>>> import numpy as np
>>> np.set_printoptions(suppress=True, linewidth=200)
>>> F = np.load("run11.npy")
>>> F
array([[ 4., -4.,  2.,  0.],
       [ 4., -6.,  4.,  0.],
       [ 4., -8.,  6.,  0.],
       [ 4., -8.,  4.,  2.]])
>>> other = F / np.linalg.norm(F, axis=1, keepdims=True)
>>> cov = other @ other.T
>>> cov[3].round(1)
array([0.9, 1. , 1. , 1. ])
>>> (cov - 2 * np.eye(4)).round(6).argmax(axis=1)
array([1, 2, 1, 1])
>>> (np.abs(cov) > 0.9).astype(int)
array([[1, 1, 1, 1],
       [1, 1, 1, 1],
       [1, 1, 1, 1],
       [1, 1, 1, 1]])
>>> np.round(np.linalg.norm(other, axis=1), 1)
array([1., 1., 1., 1.])
>>> cov.round(1)
array([[1. , 1. , 0.9, 0.9],
       [1. , 1. , 1. , 1. ],
       [0.9, 1. , 1. , 1. ],
       [0.9, 1. , 1. , 1. ]])
>>> x = np.array([0, 2, 2, 0])
>>> h1 = np.maximum(F @ x, 0)
>>> np.maximum(F @ x, 0) - np.maximum(-F @ x, 0)
array([-4., -4., -4., -8.])
>>> F.T @ h1
array([0., 0., 0., 0.])
>>> h1
array([0., 0., 0., 0.])
>>> left, s, Vt = np.linalg.svd(F)
>>> vecs = Vt[:(s > 1e-8).sum()]
>>> rng = np.random.default_rng(963014)
>>> x = F[1] + 3 * F[2] + rng.integers(2) * np.eye(4)[1]
>>> x
array([ 16., -30.,  22.,   0.])
>>> np.allclose(vecs.T @ vecs @ x, x)
True
>>> np.round(vecs.T @ vecs, 1)
array([[ 0.9, -0.2, -0.2, -0.2],
       [-0.2,  0.7, -0.3, -0.3],
       [-0.2, -0.3,  0.7, -0.3],
       [-0.2, -0.3, -0.3,  0.7]])
>>> np.round(np.diag(vecs.T @ vecs), 1)
array([0.9, 0.7, 0.7, 0.7])
>>> m1 = np.loadtxt("sample3.csv", delimiter=",")
>>> m1
array([[ -4. ,   3.8,  -8.7,  -3.7,  -5.2,  -0.3],
       [ -2.8,   5.9,  11.4,   4.3,  -0.9,  -0.8],
       [ -2.4,   5.1,   0.5,  -1. ,  -6.4,  -1. ],
       [-10.8,   9. ,   0.8,   2.2,   0.3,  -3.2],
       [ -3.8,   4.6,  10. ,   3.9,   4.4,   3. ],
       [ -3.3,   8.1,  -3.9,  -4.4, -11.6,  -0.6],
       [  0.1,   0.5,  -6.9,  -3.5,  -3.1,   2.6],
       [ -0.1,  -1. ,   6.7,   3.8,   5.9,  -1.6],
       [ -8.2,   6.5,   1.1,   1.4,   0.1,   1.3],
       [ -3.4,   1.6, -15.5,  -6.3,  -6.8,   1.1],
       [  4.2,  -6.2,  -7.9,  -2.5,  -0.1,  -3.3],
       [ 15.4, -19. , -15.4,  -7.3,   2.7,   4.7],
       [  6.3,  -4.2,  -5.7,  -4.5,  -6.4,  -1.7],
       [ -6.9,   9.6,   8.2,   2.8,  -1.7,   1.8],
       [  2.2,  -6.9,  -4.8,   1.1,   5. ,  -4.2],
       [ -6.6,   8.7,  -4.6,  -2.6,  -8.9,  -1.6],
       [ -7.9,  11.9,   4.5,   0. ,  -8.7,  -2.9],
       [  6. ,  -4.7,  -5.6,  -4.1,  -2.6,   3.9],
       [ -5. ,   5. ,  -3.3,  -1.1,  -4.9,  -2.2],
       [ -2.9,   7.5,  12.7,   3.8,   0.6,   1.5],
       [-14.9,  11.4,   1. ,   3.2,   2.8,  -0.8],
       [ -8.1,   2.6,   1.9,   4.5,   8.7,   1.6],
       [ -0.5,  -0.4,  -8.9,  -3.6,  -3.8,  -2.8],
       [ -5.1,   7.6,  16.4,   7.4,   3.7,  -0.9],
       [  0.5,   3.2,   6.2,   0.5,  -3. ,   0.7],
       [ -5.8,   2.3,   1.6,   3.3,   2.5,  -6.2],
       [ 10.8,  -7.6,   6.2,   1.1,   0.8,  -1.3],
       [  4.5,  -5.9,   2.7,   2.1,   7.4,   3.6],
       [ -1.1,   1.5,  -4.8,  -2.7,  -2.6,   4.3],
       [  8.3,  -8.7,  -8.5,  -4. ,  -3.2,  -2.6],
       [  4.7,  -2.7,   4.8,   1.8,   0.7,  -3. ],
       [  5.6,  -9.1,  -4. ,   0. ,   3.1,  -3.7],
       [  6. ,  -6.6,  -8.6,  -4.8,  -0.8,   5.1],
       [  5. ,  -5.4,  -5.8,  -3.5,  -3.9,  -1. ],
       [ 18.5, -14.9,  -0.1,  -3.4,   0.4,   5.3],
       [ -6.2,   1. ,  -8.6,  -1.4,   2.7,   2.8],
       [  1.8,  -4.6,  -2.1,   0. ,   3.8,  -0.5],
       [  7.2,  -7.3,  -5.5,  -3.7,  -1.2,   1.6],
       [  5.8,  -1.2,   3.1,  -1.5,  -4. ,   3.3]])
>>> dist = np.linalg.norm(m1[:, None] - m1[None], axis=-1)
>>> dist.shape
(39, 39)
>>> np.unravel_index(dist.round(6).argmax(), dist.shape)
(np.int64(11), np.int64(23))
>>> cen = m1 - m1.mean(axis=0)
>>> vecs = np.linalg.svd(cen)[2][:4]
>>> other = cen - cen @ vecs.T @ vecs
>>> np.round(np.cov(cen @ vecs.T, rowvar=False), 1) + 0
array([[119.7,   0. ,   0. ,   0. ],
       [  0. ,  52.6,   0. ,   0. ],
       [  0. ,   0. ,  19.2,   0. ],
       [  0. ,   0. ,   0. ,   8. ]])
>>> np.round(other.std(axis=0), 1)
array([0.2, 0.2, 0.1, 0.2, 0.1, 0.1])
>>> np.linalg.norm(other, axis=1).round(6).argmax()
np.int64(33)
>>> labels = m1[:, 0] > np.median(m1[:, 0])
>>> u = m1[labels].mean(axis=0) - m1[~labels].mean(axis=0)
>>> np.argsort(-np.abs(u).round(6), kind="stable")
array([1, 0, 2, 3, 4, 5])
>>> arr = np.load("m.npy")
>>> arr
array([[  4,  -8,  -6,  10,   6,  -2,   8,   4,  10,  -8,  10],
       [ -8,  16,  12, -20, -12,   4, -16,  -8, -20,  16, -20],
       [ -6,  12,   9, -15,  -9,   3, -12,  -6, -15,  12, -15],
       [ 10, -20, -15,  25,  15,  -5,  20,  10,  25, -20,  25],
       [  6, -12,  -9,  15,   9,  -3,  12,   6,  15, -12,  15],
       [ -2,   4,   3,  -5,  -3,   1,  -4,  -2,  -5,   4,  -5],
       [  8, -16, -12,  20,  12,  -4,  16,   8,  20, -16,  20],
       [  4,  -8,  -6,  10,   6,  -2,   8,   4,  10,  -8,  10],
       [ 10, -20, -15,  25,  15,  -5,  20,  10,  25, -20,  25],
       [ -8,  16,  12, -20, -12,   4, -16,  -8, -20,  16, -20],
       [ 10, -20, -15,  25,  15,  -5,  20,  10,  25, -20,  25]])
>>> # columns 0 and 7 are equal
>>> left, s, Vt = np.linalg.svd(arr)
>>> vecs = Vt[:(s > 1e-8).sum()]
>>> x = arr[10] + 3 * arr[0] + rng.integers(2) * np.eye(11)[0]
>>> x
array([ 23., -44., -33.,  55.,  33., -11.,  44.,  22.,  55., -44.,  55.])
>>> np.round(vecs.T @ vecs, 1) + 0
array([[ 0. , -0.1,  0. ,  0.1,  0. ,  0. ,  0.1,  0. ,  0.1, -0.1,  0.1],
       [-0.1,  0.1,  0.1, -0.1, -0.1,  0. , -0.1, -0.1, -0.1,  0.1, -0.1],
       [ 0. ,  0.1,  0.1, -0.1, -0.1,  0. , -0.1,  0. , -0.1,  0.1, -0.1],
       [ 0.1, -0.1, -0.1,  0.2,  0.1,  0. ,  0.1,  0.1,  0.2, -0.1,  0.2],
       [ 0. , -0.1, -0.1,  0.1,  0.1,  0. ,  0.1,  0. ,  0.1, -0.1,  0.1],
       [ 0. ,  0. ,  0. ,  0. ,  0. ,  0. ,  0. ,  0. ,  0. ,  0. ,  0. ],
       [ 0.1, -0.1, -0.1,  0.1,  0.1,  0. ,  0.1,  0.1,  0.1, -0.1,  0.1],
       [ 0. , -0.1,  0. ,  0.1,  0. ,  0. ,  0.1,  0. ,  0.1, -0.1,  0.1],
       [ 0.1, -0.1, -0.1,  0.2,  0.1,  0. ,  0.1,  0.1,  0.2, -0.1,  0.2],
       [-0.1,  0.1,  0.1, -0.1, -0.1,  0. , -0.1, -0.1, -0.1,  0.1, -0.1],
       [ 0.1, -0.1, -0.1,  0.2,  0.1,  0. ,  0.1,  0.1,  0.2, -0.1,  0.2]])
>>> np.round(np.diag(vecs.T @ vecs), 1) + 0
array([0. , 0.1, 0.1, 0.2, 0.1, 0. , 0.1, 0. , 0.2, 0.1, 0.2])
>>> np.round(np.linalg.norm(x - vecs.T @ vecs @ x), 1)
np.float64(1.0)
>>> w, vecs = np.linalg.eigh(arr)
>>> x = np.array([4, 0, 3, 2, -4, 5, -5, 1, 3, 5, 1])
>>> np.round(vecs * np.abs(w) @ vecs.T, 1)
array([[  4.,  -8.,  -6.,  10.,   6.,  -2.,   8.,   4.,  10.,  -8.,  10.],
       [ -8.,  16.,  12., -20., -12.,   4., -16.,  -8., -20.,  16., -20.],
       [ -6.,  12.,   9., -15.,  -9.,   3., -12.,  -6., -15.,  12., -15.],
       [ 10., -20., -15.,  25.,  15.,  -5.,  20.,  10.,  25., -20.,  25.],
       [  6., -12.,  -9.,  15.,   9.,  -3.,  12.,   6.,  15., -12.,  15.],
       [ -2.,   4.,   3.,  -5.,  -3.,   1.,  -4.,  -2.,  -5.,   4.,  -5.],
       [  8., -16., -12.,  20.,  12.,  -4.,  16.,   8.,  20., -16.,  20.],
       [  4.,  -8.,  -6.,  10.,   6.,  -2.,   8.,   4.,  10.,  -8.,  10.],
       [ 10., -20., -15.,  25.,  15.,  -5.,  20.,  10.,  25., -20.,  25.],
       [ -8.,  16.,  12., -20., -12.,   4., -16.,  -8., -20.,  16., -20.],
       [ 10., -20., -15.,  25.,  15.,  -5.,  20.,  10.,  25., -20.,  25.]])
>>> x @ arr @ x
np.int64(676)
>>> (np.sign(vecs[:, -1].round(6)) == np.sign(vecs[0, -1].round(6))).astype(int)
array([1, 0, 0, 1, 1, 0, 1, 1, 1, 0, 1])
